$ ipython --no-banner

In [1]: import numpy as np

In [2]: np.set_printoptions(precision=3, suppress=True, linewidth=140, floatmode="fixed")

In [3]: rd = lambda a: np.round(a, 3) + 0

In [4]: A = np.loadtxt("a.csv", delimiter=",")

In [5]: A
Out[5]: 
array([[ 1.081,  1.981,  0.132,  0.961,  0.186,  2.021, -0.043,  1.014,  0.125, -0.107,  2.021,  1.940,  0.873,  1.120,  1.023],
       [ 1.091,  2.062, -0.070,  1.115,  0.018,  1.974,  0.049,  0.919,  0.042,  0.210,  2.100,  2.042,  1.035,  0.891,  0.774],
       [ 0.784,  2.031, -0.009,  0.903, -0.012,  1.939, -0.141,  0.901,  0.017,  0.136,  2.037,  2.054,  1.160,  1.057,  1.204],
       [ 0.889,  1.882, -0.194,  1.101,  0.208,  2.097, -0.041,  1.046,  0.040,  0.076,  1.934,  2.136,  0.978,  1.016,  1.006],
       [ 0.901,  2.087,  0.088,  1.035,  0.006,  1.958,  0.137,  1.115, -0.162, -0.059,  1.955,  1.885,  1.066,  1.022,  0.919],
       [ 0.649,  1.966,  0.108,  0.980, -0.094,  1.933,  0.079,  0.995,  0.134,  0.179,  2.128,  2.015,  1.018,  0.877,  0.866],
       [ 0.888,  2.127,  0.027,  0.896, -0.005,  2.043, -0.156,  0.750, -0.033, -0.105,  2.046,  1.905,  0.882,  1.056,  0.901],
       [ 1.009,  1.937,  0.020,  0.837,  0.182,  2.130, -0.032,  1.089,  0.040, -0.018,  2.030,  1.918,  0.950,  0.931,  1.133],
       [ 1.065,  2.044,  0.016,  1.140, -0.053,  2.020,  0.107,  1.067, -0.103, -0.036,  2.059,  1.968,  0.856,  1.018,  1.151],
       [ 1.112,  2.185, -0.033,  0.998,  0.123,  1.997,  0.083,  0.955, -0.120, -0.092,  1.997,  1.898,  1.015,  0.984,  1.205],
       [ 0.880,  2.016, -0.015,  1.079, -0.092,  1.946,  0.162,  0.983, -0.069,  0.070,  1.999,  1.929,  1.053,  0.964,  1.080],
       [ 1.060,  1.904,  0.020,  1.038,  0.071,  1.979,  0.131,  1.046, -0.011, -0.088,  1.847,  1.851,  0.947,  1.013,  0.929],
       [ 1.026,  2.090, -0.001,  1.023, -0.055,  2.181,  0.032,  0.791, -0.230,  0.075,  1.918,  1.877,  1.012,  0.960,  1.034],
       [ 1.063,  2.213, -0.049,  0.881, -0.071,  1.800, -0.098,  0.983, -0.037,  0.123,  1.966,  1.957,  1.081,  1.143,  0.996],
       [ 1.006,  2.025, -0.134,  1.152, -0.004,  2.088, -0.120,  0.985, -0.222, -0.025,  1.994,  1.957,  1.054,  1.078,  1.095],
       [ 1.051,  1.951, -0.108,  0.937,  0.033,  2.058, -0.128,  0.996, -0.106, -0.052,  2.111,  2.069,  0.916,  1.026,  0.867],
       [ 1.145,  2.233,  0.060,  0.920, -0.101,  2.022,  0.143,  0.908,  0.031, -0.036,  2.114,  2.174,  1.016,  0.824,  0.759],
       [ 0.740,  1.984,  0.019,  1.121,  0.146,  2.045,  0.074,  1.211,  0.053,  0.079,  2.073,  1.838,  0.865,  1.020,  0.871],
       [ 1.050,  1.874,  0.008,  0.904, -0.078,  1.743, -0.188,  0.930,  0.041,  0.122,  1.890,  2.064,  1.039,  1.187,  1.013],
       [ 0.974,  1.970,  0.052,  0.920,  0.092,  2.012,  0.087,  0.943,  0.062,  0.090,  1.942,  2.150,  1.043,  1.069,  0.987],
       [ 1.026,  2.085,  0.086,  1.042,  0.071,  2.059,  0.096,  0.938, -0.126, -0.084,  1.919,  1.926,  1.066,  1.132,  1.071],
       [ 0.988,  1.735,  0.069,  0.932,  0.040,  2.138,  0.184,  0.925, -0.080,  0.051,  2.008,  2.040,  0.872,  1.003,  0.988],
       [ 1.087,  2.028, -0.013,  1.067,  0.065,  1.941, -0.076,  1.222, -0.007, -0.148,  1.987,  1.994,  0.971,  0.939,  1.130],
       [ 1.080,  1.855,  0.120,  1.248,  0.228,  2.011, -0.083,  0.986,  0.066, -0.073,  2.117,  1.986,  0.856,  1.026,  0.990],
       [-0.077,  2.007,  1.058,  2.023,  0.879,  0.779,  0.981, -0.141,  1.766, -0.139,  2.119,  1.018,  1.135,  2.045, -0.124],
       [ 0.058,  2.026,  0.902,  2.041,  0.983,  0.866,  1.055, -0.062,  2.102, -0.028,  2.016,  1.079,  0.977,  2.119,  0.001],
       [-0.039,  1.987,  0.897,  2.068,  0.880,  1.134,  1.079,  0.253,  1.927,  0.061,  2.016,  1.039,  1.031,  1.802,  0.072],
       [-0.093,  1.881,  0.984,  2.130,  0.809,  0.876,  1.112, -0.128,  2.013, -0.129,  1.812,  1.141,  0.866,  1.833,  0.033],
       [ 0.063,  2.078,  1.071,  1.976,  1.115,  0.985,  0.874,  0.022,  1.871,  0.009,  1.877,  0.895,  1.177,  2.030,  0.233],
       [ 0.097,  1.875,  0.962,  2.040,  1.011,  0.999,  1.006, -0.011,  2.107, -0.073,  1.967,  1.002,  1.100,  1.761,  0.181],
       [ 0.055,  2.056,  0.951,  1.916,  1.178,  0.964,  1.041, -0.023,  2.078, -0.007,  2.174,  1.171,  0.920,  2.092, -0.107],
       [-0.143,  1.889,  0.918,  1.880,  0.959,  1.018,  0.974,  0.115,  1.938,  0.076,  1.942,  1.192,  1.023,  2.134, -0.075],
       [ 0.072,  2.040,  0.985,  2.172,  1.060,  0.943,  0.966,  0.034,  2.090, -0.018,  1.856,  1.076,  1.328,  1.973,  0.090],
       [-0.277,  2.029,  0.926,  1.850,  0.923,  1.092,  0.771, -0.113,  1.874, -0.087,  1.984,  1.055,  1.090,  1.986, -0.157],
       [ 0.112,  1.978,  0.931,  1.931,  1.130,  1.075,  0.899, -0.093,  2.151,  0.072,  2.140,  1.155,  1.055,  2.132, -0.063],
       [-0.001,  2.072,  1.229,  1.953,  1.115,  0.989,  1.092, -0.140,  2.031,  0.085,  1.732,  1.194,  0.897,  1.889, -0.066],
       [ 0.088,  1.958,  1.206,  1.847,  0.927,  1.130,  0.870, -0.015,  2.211,  0.025,  1.922,  1.139,  1.064,  1.908, -0.092],
       [-0.095,  2.098,  0.858,  2.079,  1.102,  0.995,  1.121, -0.094,  1.800,  0.147,  2.115,  0.940,  0.936,  2.125,  0.037],
       [ 0.006,  1.999,  1.065,  2.049,  0.968,  0.961,  1.028,  0.099,  2.139,  0.096,  1.836,  0.865,  1.011,  1.927,  0.049],
       [ 0.080,  1.890,  0.998,  1.998,  0.992,  0.998,  1.131, -0.026,  1.966, -0.025,  1.911,  0.839,  1.066,  2.121,  0.088],
       [-0.091,  2.002,  0.808,  2.047,  1.032,  1.216,  1.035,  0.025,  1.895,  0.066,  1.798,  0.853,  1.067,  1.879, -0.012],
       [-0.087,  2.055,  0.950,  2.030,  0.959,  1.011,  0.939, -0.177,  1.808, -0.202,  2.092,  0.878,  0.975,  1.922,  0.054],
       [-0.057,  1.965,  1.061,  1.826,  0.988,  0.950,  0.927,  0.009,  2.139, -0.118,  1.931,  1.008,  0.980,  1.985, -0.156],
       [ 0.097,  2.102,  0.925,  1.965,  0.937,  0.978,  0.900, -0.004,  2.016, -0.025,  2.170,  0.979,  0.783,  2.032,  0.008],
       [-0.156,  2.082,  1.036,  1.908,  1.088,  0.894,  1.193,  0.056,  1.936,  0.010,  2.050,  0.926,  0.982,  2.000, -0.168],
       [-0.118,  1.983,  1.126,  2.073,  1.015,  0.924,  0.960,  0.049,  1.992,  0.042,  1.959,  1.004,  1.081,  2.038,  0.116],
       [ 0.106,  1.927,  0.950,  1.979,  0.907,  0.891,  1.027,  0.113,  2.023, -0.016,  1.854,  0.970,  0.897,  1.906,  0.009],
       [-0.032,  1.970,  1.042,  1.872,  1.042,  1.163,  0.859, -0.066,  2.029,  0.100,  2.100,  0.970,  1.113,  1.945,  0.047]])

In [6]: rng = np.random.default_rng(946678)

In [7]: labels = rng.permutation(15)

In [8]: other = A[:, labels] * rng.choice([-1, 1], 15)

In [9]: other
Out[9]: 
array([[ 0.186,  1.981,  1.120,  2.021, -1.014,  0.107,  1.081, -0.132, -0.873, -0.125,  2.021, -0.961, -0.043, -1.023,  1.940],
       [ 0.018,  2.062,  0.891,  1.974, -0.919, -0.210,  1.091,  0.070, -1.035, -0.042,  2.100, -1.115,  0.049, -0.774,  2.042],
       [-0.012,  2.031,  1.057,  1.939, -0.901, -0.136,  0.784,  0.009, -1.160, -0.017,  2.037, -0.903, -0.141, -1.204,  2.054],
       [ 0.208,  1.882,  1.016,  2.097, -1.046, -0.076,  0.889,  0.194, -0.978, -0.040,  1.934, -1.101, -0.041, -1.006,  2.136],
       [ 0.006,  2.087,  1.022,  1.958, -1.115,  0.059,  0.901, -0.088, -1.066,  0.162,  1.955, -1.035,  0.137, -0.919,  1.885],
       [-0.094,  1.966,  0.877,  1.933, -0.995, -0.179,  0.649, -0.108, -1.018, -0.134,  2.128, -0.980,  0.079, -0.866,  2.015],
       [-0.005,  2.127,  1.056,  2.043, -0.750,  0.105,  0.888, -0.027, -0.882,  0.033,  2.046, -0.896, -0.156, -0.901,  1.905],
       [ 0.182,  1.937,  0.931,  2.130, -1.089,  0.018,  1.009, -0.020, -0.950, -0.040,  2.030, -0.837, -0.032, -1.133,  1.918],
       [-0.053,  2.044,  1.018,  2.020, -1.067,  0.036,  1.065, -0.016, -0.856,  0.103,  2.059, -1.140,  0.107, -1.151,  1.968],
       [ 0.123,  2.185,  0.984,  1.997, -0.955,  0.092,  1.112,  0.033, -1.015,  0.120,  1.997, -0.998,  0.083, -1.205,  1.898],
       [-0.092,  2.016,  0.964,  1.946, -0.983, -0.070,  0.880,  0.015, -1.053,  0.069,  1.999, -1.079,  0.162, -1.080,  1.929],
       [ 0.071,  1.904,  1.013,  1.979, -1.046,  0.088,  1.060, -0.020, -0.947,  0.011,  1.847, -1.038,  0.131, -0.929,  1.851],
       [-0.055,  2.090,  0.960,  2.181, -0.791, -0.075,  1.026,  0.001, -1.012,  0.230,  1.918, -1.023,  0.032, -1.034,  1.877],
       [-0.071,  2.213,  1.143,  1.800, -0.983, -0.123,  1.063,  0.049, -1.081,  0.037,  1.966, -0.881, -0.098, -0.996,  1.957],
       [-0.004,  2.025,  1.078,  2.088, -0.985,  0.025,  1.006,  0.134, -1.054,  0.222,  1.994, -1.152, -0.120, -1.095,  1.957],
       [ 0.033,  1.951,  1.026,  2.058, -0.996,  0.052,  1.051,  0.108, -0.916,  0.106,  2.111, -0.937, -0.128, -0.867,  2.069],
       [-0.101,  2.233,  0.824,  2.022, -0.908,  0.036,  1.145, -0.060, -1.016, -0.031,  2.114, -0.920,  0.143, -0.759,  2.174],
       [ 0.146,  1.984,  1.020,  2.045, -1.211, -0.079,  0.740, -0.019, -0.865, -0.053,  2.073, -1.121,  0.074, -0.871,  1.838],
       [-0.078,  1.874,  1.187,  1.743, -0.930, -0.122,  1.050, -0.008, -1.039, -0.041,  1.890, -0.904, -0.188, -1.013,  2.064],
       [ 0.092,  1.970,  1.069,  2.012, -0.943, -0.090,  0.974, -0.052, -1.043, -0.062,  1.942, -0.920,  0.087, -0.987,  2.150],
       [ 0.071,  2.085,  1.132,  2.059, -0.938,  0.084,  1.026, -0.086, -1.066,  0.126,  1.919, -1.042,  0.096, -1.071,  1.926],
       [ 0.040,  1.735,  1.003,  2.138, -0.925, -0.051,  0.988, -0.069, -0.872,  0.080,  2.008, -0.932,  0.184, -0.988,  2.040],
       [ 0.065,  2.028,  0.939,  1.941, -1.222,  0.148,  1.087,  0.013, -0.971,  0.007,  1.987, -1.067, -0.076, -1.130,  1.994],
       [ 0.228,  1.855,  1.026,  2.011, -0.986,  0.073,  1.080, -0.120, -0.856, -0.066,  2.117, -1.248, -0.083, -0.990,  1.986],
       [ 0.879,  2.007,  2.045,  0.779,  0.141,  0.139, -0.077, -1.058, -1.135, -1.766,  2.119, -2.023,  0.981,  0.124,  1.018],
       [ 0.983,  2.026,  2.119,  0.866,  0.062,  0.028,  0.058, -0.902, -0.977, -2.102,  2.016, -2.041,  1.055, -0.001,  1.079],
       [ 0.880,  1.987,  1.802,  1.134, -0.253, -0.061, -0.039, -0.897, -1.031, -1.927,  2.016, -2.068,  1.079, -0.072,  1.039],
       [ 0.809,  1.881,  1.833,  0.876,  0.128,  0.129, -0.093, -0.984, -0.866, -2.013,  1.812, -2.130,  1.112, -0.033,  1.141],
       [ 1.115,  2.078,  2.030,  0.985, -0.022, -0.009,  0.063, -1.071, -1.177, -1.871,  1.877, -1.976,  0.874, -0.233,  0.895],
       [ 1.011,  1.875,  1.761,  0.999,  0.011,  0.073,  0.097, -0.962, -1.100, -2.107,  1.967, -2.040,  1.006, -0.181,  1.002],
       [ 1.178,  2.056,  2.092,  0.964,  0.023,  0.007,  0.055, -0.951, -0.920, -2.078,  2.174, -1.916,  1.041,  0.107,  1.171],
       [ 0.959,  1.889,  2.134,  1.018, -0.115, -0.076, -0.143, -0.918, -1.023, -1.938,  1.942, -1.880,  0.974,  0.075,  1.192],
       [ 1.060,  2.040,  1.973,  0.943, -0.034,  0.018,  0.072, -0.985, -1.328, -2.090,  1.856, -2.172,  0.966, -0.090,  1.076],
       [ 0.923,  2.029,  1.986,  1.092,  0.113,  0.087, -0.277, -0.926, -1.090, -1.874,  1.984, -1.850,  0.771,  0.157,  1.055],
       [ 1.130,  1.978,  2.132,  1.075,  0.093, -0.072,  0.112, -0.931, -1.055, -2.151,  2.140, -1.931,  0.899,  0.063,  1.155],
       [ 1.115,  2.072,  1.889,  0.989,  0.140, -0.085, -0.001, -1.229, -0.897, -2.031,  1.732, -1.953,  1.092,  0.066,  1.194],
       [ 0.927,  1.958,  1.908,  1.130,  0.015, -0.025,  0.088, -1.206, -1.064, -2.211,  1.922, -1.847,  0.870,  0.092,  1.139],
       [ 1.102,  2.098,  2.125,  0.995,  0.094, -0.147, -0.095, -0.858, -0.936, -1.800,  2.115, -2.079,  1.121, -0.037,  0.940],
       [ 0.968,  1.999,  1.927,  0.961, -0.099, -0.096,  0.006, -1.065, -1.011, -2.139,  1.836, -2.049,  1.028, -0.049,  0.865],
       [ 0.992,  1.890,  2.121,  0.998,  0.026,  0.025,  0.080, -0.998, -1.066, -1.966,  1.911, -1.998,  1.131, -0.088,  0.839],
       [ 1.032,  2.002,  1.879,  1.216, -0.025, -0.066, -0.091, -0.808, -1.067, -1.895,  1.798, -2.047,  1.035,  0.012,  0.853],
       [ 0.959,  2.055,  1.922,  1.011,  0.177,  0.202, -0.087, -0.950, -0.975, -1.808,  2.092, -2.030,  0.939, -0.054,  0.878],
       [ 0.988,  1.965,  1.985,  0.950, -0.009,  0.118, -0.057, -1.061, -0.980, -2.139,  1.931, -1.826,  0.927,  0.156,  1.008],
       [ 0.937,  2.102,  2.032,  0.978,  0.004,  0.025,  0.097, -0.925, -0.783, -2.016,  2.170, -1.965,  0.900, -0.008,  0.979],
       [ 1.088,  2.082,  2.000,  0.894, -0.056, -0.010, -0.156, -1.036, -0.982, -1.936,  2.050, -1.908,  1.193,  0.168,  0.926],
       [ 1.015,  1.983,  2.038,  0.924, -0.049, -0.042, -0.118, -1.126, -1.081, -1.992,  1.959, -2.073,  0.960, -0.116,  1.004],
       [ 0.907,  1.927,  1.906,  0.891, -0.113,  0.016,  0.106, -0.950, -0.897, -2.023,  1.854, -1.979,  1.027, -0.009,  0.970],
       [ 1.042,  1.970,  1.945,  1.163,  0.066, -0.100, -0.032, -1.042, -1.113, -2.029,  2.100, -1.872,  0.859, -0.047,  0.970]])

In [10]: Uu, _, VT = np.linalg.svd(A.T @ other)

In [11]: labels
Out[11]: array([ 4,  1, 13,  5,  7,  9,  0,  2, 12,  8, 10,  3,  6, 14, 11])
